>>> import numpy as np
>>> from numpy import linalg as LA
>>> np.set_printoptions(precision=2, suppress=True, linewidth=100, floatmode="fixed")
>>> data = np.loadtxt("layer1.csv", delimiter=",")
>>> data
array([[-19.36,  31.75, -21.28,  -5.49],
       [-15.81,  23.81, -16.69,  -3.58],
       [-13.75,  19.49, -14.05,  -2.66],
       [-12.12,  16.26, -12.00,  -2.05],
       [-11.75,  15.57, -11.54,  -1.93],
       [-10.92,  14.00, -10.51,  -1.67],
       [-10.80,  13.78, -10.36,  -1.64],
       [-10.16,  12.64,  -9.58,  -1.46],
       [ -7.70,   8.52,  -6.65,  -0.95],
       [ -7.53,   8.26,  -6.45,  -0.93],
       [ -5.24,   5.04,  -3.93,  -0.70],
       [ -2.25,   1.80,  -1.16,  -0.58],
       [ -2.07,   1.64,  -1.03,  -0.57],
       [ -0.35,   0.27,  -0.09,  -0.18],
       [ -0.05,   0.04,  -0.01,  -0.03],
       [  1.34,  -1.33,  -0.12,   1.42],
       [  2.06,  -2.49,  -0.57,   2.95],
       [  3.07,  -5.19,  -1.67,   6.43],
       [  3.53,  -6.90,  -2.30,   8.53],
       [  5.41, -16.75,  -5.09,  19.54],
       [  7.25, -28.77,  -7.42,  31.76],
       [  7.71, -31.88,  -7.92,  34.79],
       [  8.47, -37.22,  -8.69,  39.91],
       [  8.90, -40.23,  -9.08,  42.76],
       [  9.83, -46.76,  -9.86,  48.85]])
>>> # null space of dimension 1
>>> r = LA.matrix_rank(data)
>>> r
np.int64(3)
>>> null = LA.svd(data)[2][r:].T
>>> null @ null.T
array([[ 0.01, -0.05, -0.07, -0.07],
       [-0.05,  0.22,  0.30,  0.28],
       [-0.07,  0.30,  0.41,  0.38],
       [-0.07,  0.28,  0.38,  0.36]])
>>> [int(LA.matrix_rank(np.delete(data, i, axis=0))) for i in range(25)]
[3, 3, 3, 3, 3, 3, 3, 3, 3, 3, 3, 3, 3, 3, 3, 3, 3, 3, 3, 3, 3, 3, 3, 3, 3]
>>> [int(LA.matrix_rank(data[:, :j + 1])) for j in range(4)]
[1, 2, 3, 3]
>>> [int(LA.matrix_rank(data[:i])) for i in range(1, len(data) + 1)]
[1, 2, 3, 3, 3, 3, 3, 3, 3, 3, 3, 3, 3, 3, 3, 3, 3, 3, 3, 3, 3, 3, 3, 3, 3]
>>> Xs = data - data.mean(axis=0)
>>> U, sv, Vt = LA.svd(Xs, full_matrices=False)
>>> sv.round(2) + 0
array([135.61,  37.80,   5.43,   0.00])
>>> np.searchsorted(np.cumsum(sv ** 2) / (sv ** 2).sum(), 0.9) + 1
np.int64(1)
>>> LA.matrix_rank(Xs)
np.int64(3)
>>> Vt[0] * np.sign(Vt[0, np.abs(Vt[0]).argmax()])
array([-0.29,  0.75, -0.05, -0.59])
>>> np.round(Xs.mean(axis=0), 2) + 0
array([0.00, 0.00, 0.00, 0.00])
>>> round((sv ** 2).sum() ** 2 / (sv ** 4).sum(), 2)
np.float64(1.16)
>>> u = np.array([2, -2, -1, 1]) + 0.5
>>> E = np.outer(u, u) / (u @ u)
>>> E
array([[ 0.57, -0.34, -0.11,  0.34],
       [-0.34,  0.20,  0.07, -0.20],
       [-0.11,  0.07,  0.02, -0.07],
       [ 0.34, -0.20, -0.07,  0.20]])
>>> # null space of dimension 3
>>> U, sv, Vt = LA.svd(E)
>>> np.argmax(sv[:-1] / (sv[1:] + 1e-6)) + 1
np.int64(1)
>>> sv.round(2) + 0
array([1.00, 0.00, 0.00, 0.00])
>>> Y = U[:, :1] @ np.diag(sv[:1]) @ Vt[:1]
>>> round(float(LA.norm(E - Y, 2)), 2), round(sv[1], 2)
(0.0, np.float64(0.0))
>>> LA.matrix_rank(Y)
np.int64(1)
>>> np.round(LA.norm(E - Y) / LA.norm(E), 2)
np.float64(0.0)
>>> Y
array([[ 0.57, -0.34, -0.11,  0.34],
       [-0.34,  0.20,  0.07, -0.20],
       [-0.11,  0.07,  0.02, -0.07],
       [ 0.34, -0.20, -0.07,  0.20]])
>>> LA.matrix_rank(E, rtol=0.05)
np.int64(1)
>>> np.abs(np.diag(LA.qr(E)[1])) > 1e-9
array([ True, False, False, False])
>>> np.unique(E.round(6), axis=0).shape
(4, 4)
>>> E @ LA.pinv(E) @ E
array([[ 0.57, -0.34, -0.11,  0.34],
       [-0.34,  0.20,  0.07, -0.20],
       [-0.11,  0.07,  0.02, -0.07],
       [ 0.34, -0.20, -0.07,  0.20]])
>>> np.allclose(E[:-1].T @ LA.lstsq(E[:-1].T, E[-1])[0], E[-1])
True
>>> round(np.trace(LA.pinv(E) @ E), 2)
np.float64(1.0)
>>> np.round(LA.norm(E, 2) / LA.norm(E), 2)
np.float64(1.0)
>>> LA.matrix_rank(E, rtol=0.1)
np.int64(1)
>>> LA.cond(E) > 100
np.True_
>>> [round(float(x), 2) for x in LA.svd(E, compute_uv=False)[:3]]
[1.0, 0.0, 0.0]
>>> ev, evecs = LA.eigh(E)
>>> (ev > 1e-8).sum(), (ev < -1e-8).sum()
(np.int64(1), np.int64(0))
>>> np.round(evecs.T @ evecs, 2) + 0
array([[1.00, 0.00, 0.00, 0.00],
       [0.00, 1.00, 0.00, 0.00],
       [0.00, 0.00, 1.00, 0.00],
       [0.00, 0.00, 0.00, 1.00]])
>>> np.round(evecs.T @ E @ evecs, 2) + 0
array([[0.00, 0.00, 0.00, 0.00],
       [0.00, 0.00, 0.00, 0.00],
       [0.00, 0.00, 0.00, 0.00],
       [0.00, 0.00, 0.00, 1.00]])
>>> ev.round(2) + 0
array([0.00, 0.00, 0.00, 1.00])
>>> LA.eigvalsh(E + 5 * np.eye(4))
array([5.00, 5.00, 5.00, 6.00])
>>> T = np.stack([E, -1 * E, E[::-1]])
>>> T.shape
(3, 4, 4)
>>> T.sum(axis=0)
array([[ 0.34, -0.20, -0.07,  0.20],
       [-0.11,  0.07,  0.02, -0.07],
       [-0.34,  0.20,  0.07, -0.20],
       [ 0.57, -0.34, -0.11,  0.34]])
>>> np.einsum("bij,cij->bc", T, T)
array([[ 1.00, -1.00,  0.82],
       [-1.00,  1.00, -0.82],
       [ 0.82, -0.82,  1.00]])
>>> LA.matrix_rank(T.reshape(3, -1))
np.int64(2)
>>> LA.norm(T, axis=(1, 2))
array([1.00, 1.00, 1.00])
>>> LA.matrix_rank(T)
array([1, 1, 1])
>>> feats = np.loadtxt("sample11.csv", delimiter=",")
>>> feats
array([[ 0.53, -0.12,  0.38,  0.24,  0.18],
       [-0.12,  0.18,  0.16, -0.25, -0.21],
       [ 0.38,  0.16,  0.69, -0.15, -0.14],
       [ 0.24, -0.25, -0.15,  0.36,  0.30],
       [ 0.18, -0.21, -0.14,  0.30,  0.24]])
>>> E @ E
array([[ 0.57, -0.34, -0.11,  0.34],
       [-0.34,  0.20,  0.07, -0.20],
       [-0.11,  0.07,  0.02, -0.07],
       [ 0.34, -0.20, -0.07,  0.20]])
>>> np.round(np.sort(np.abs(LA.eigvals(E))), 2) + 0
array([0.00, 0.00, 0.00, 1.00])
>>> np.round(LA.det(E), 2)
np.float64(-0.0)
>>> np.trace(E)
np.float64(1.0)
>>> r = LA.matrix_rank(feats)
>>> r
np.int64(2)
>>> null = LA.svd(feats)[2][r:].T
>>> [int(LA.matrix_rank(feats[:, :j + 1])) for j in range(5)]
[1, 2, 2, 2, 2]
>>> feats @ LA.pinv(feats) @ feats
array([[ 0.53, -0.12,  0.38,  0.24,  0.18],
       [-0.12,  0.18,  0.16, -0.25, -0.21],
       [ 0.38,  0.16,  0.69, -0.15, -0.14],
       [ 0.24, -0.25, -0.15,  0.36,  0.30],
       [ 0.18, -0.21, -0.14,  0.30,  0.24]])
>>> np.allclose(feats[:-1].T @ LA.lstsq(feats[:-1].T, feats[-1])[0], feats[-1])
True
>>> round(np.trace(LA.pinv(feats) @ feats), 2)
np.float64(2.0)
>>> np.abs(np.diag(LA.qr(feats)[1])) > 1e-9
array([ True,  True, False, False, False])
>>> P = np.triu(np.array([[-9, 6, 7, 7, 3],
...     [2, -9, -6, -2, 1],
...     [-9, 8, 2, -6, 8],
...     [4, -2, -8, 5, 1],
...     [-5, -7, 4, 1, 5]]), 1) + np.eye(5)
>>> Y = P @ feats @ LA.inv(P)
>>> LA.matrix_rank(Y)
np.int64(2)
>>> round(float(LA.det(Y)), 2)
0.0
>>> Y = np.array([[1, 1], [1, -1]])
>>> rng = np.random.default_rng(296)
>>> X = np.kron(Y, np.kron(Y, Y))[rng.permutation(8)][:6]
>>> X
array([[ 1,  1, -1, -1,  1,  1, -1, -1],
       [ 1, -1,  1, -1,  1, -1,  1, -1],
       [ 1,  1,  1,  1,  1,  1,  1,  1],
       [ 1,  1,  1,  1, -1, -1, -1, -1],
       [ 1, -1,  1, -1, -1,  1, -1,  1],
       [ 1, -1, -1,  1,  1, -1, -1,  1]])
>>> Y = np.array([[-1, -2, -2],
...     [-1, -2, 2],
...     [-1, 2, 0],
...     [-1, -2, 2],
...     [1, 2, -1],
...     [1, -2, 1],
...     [-1, 0, -2],
...     [-2, 0, 1]])
>>> X @ Y
array([[  5,  -4,  -1],
       [  1,   8, -11],
       [ -5,  -4,   1],
       [ -3,  -4,   3],
       [ -1,   0,  -1],
       [ -1,   0,  -1]])
>>> np.einsum("ij,ij->i", X, X)
array([8, 8, 8, 8, 8, 8])
>>> np.vstack([X, Y.T]).shape
(9, 8)
>>> LA.matrix_rank(X @ Y)
np.int64(3)
>>> np.einsum("ik,kj->ij", X, Y)
array([[  5,  -4,  -1],
       [  1,   8, -11],
       [ -5,  -4,   1],
       [ -3,  -4,   3],
       [ -1,   0,  -1],
       [ -1,   0,  -1]])
>>> Y.T @ X.T
array([[  5,   1,  -5,  -3,  -1,  -1],
       [ -4,   8,  -4,  -4,   0,   0],
       [ -1, -11,   1,   3,  -1,  -1]])
>>> np.einsum("ij->j", X)
array([ 6,  0,  2,  0,  2,  0, -2,  0])
>>> Y = X[0, 0] * X[1:] - np.outer(X[1:, 0], X[0])
>>> Y
array([[ 0, -2,  2,  0,  0, -2,  2,  0],
       [ 0,  0,  2,  2,  0,  0,  2,  2],
       [ 0,  0,  2,  2, -2, -2,  0,  0],
       [ 0, -2,  2,  0, -2,  0,  0,  2],
       [ 0, -2,  0,  2,  0, -2,  0,  2]])
>>> LA.matrix_rank(Y), LA.matrix_rank(X)
(np.int64(5), np.int64(6))
>>> X[:, 0] / X[0, 0]
array([1.00, 1.00, 1.00, 1.00, 1.00, 1.00])
>>> vec = np.array([5, 9, -1, -7, 4, 9, -4, 1])
>>> X @ vec
array([ 38,  -8,  16,  -4,  12, -10])
>>> X @ np.eye(8)[0]
array([1.00, 1.00, 1.00, 1.00, 1.00, 1.00])
>>> t = np.radians(120)
>>> Rm = np.eye(8)
>>> Rm[7, 7] = Rm[1, 1] = np.cos(t)
>>> Rm[7, 1], Rm[1, 7] = -np.sin(t), np.sin(t)
>>> Rm
array([[ 1.00,  0.00,  0.00,  0.00,  0.00,  0.00,  0.00,  0.00],
       [ 0.00, -0.50,  0.00,  0.00,  0.00,  0.00,  0.00,  0.87],
       [ 0.00,  0.00,  1.00,  0.00,  0.00,  0.00,  0.00,  0.00],
       [ 0.00,  0.00,  0.00,  1.00,  0.00,  0.00,  0.00,  0.00],
       [ 0.00,  0.00,  0.00,  0.00,  1.00,  0.00,  0.00,  0.00],
       [ 0.00,  0.00,  0.00,  0.00,  0.00,  1.00,  0.00,  0.00],
       [ 0.00,  0.00,  0.00,  0.00,  0.00,  0.00,  1.00,  0.00],
       [ 0.00, -0.87,  0.00,  0.00,  0.00,  0.00,  0.00, -0.50]])
>>> Y = X @ Rm.T
>>> np.round(LA.det(Rm), 2), np.trace(Rm)
(np.float64(1.0), np.float64(5.0))
>>> np.allclose(LA.norm(X, axis=1), LA.norm(Y, axis=1))
True
>>> Y
array([[ 1.00, -1.37, -1.00, -1.00,  1.00,  1.00, -1.00, -0.37],
       [ 1.00, -0.37,  1.00, -1.00,  1.00, -1.00,  1.00,  1.37],
       [ 1.00,  0.37,  1.00,  1.00,  1.00,  1.00,  1.00, -1.37],
       [ 1.00, -1.37,  1.00,  1.00, -1.00, -1.00, -1.00, -0.37],
       [ 1.00,  1.37,  1.00, -1.00, -1.00,  1.00, -1.00,  0.37],
       [ 1.00,  1.37, -1.00,  1.00,  1.00, -1.00, -1.00,  0.37]])
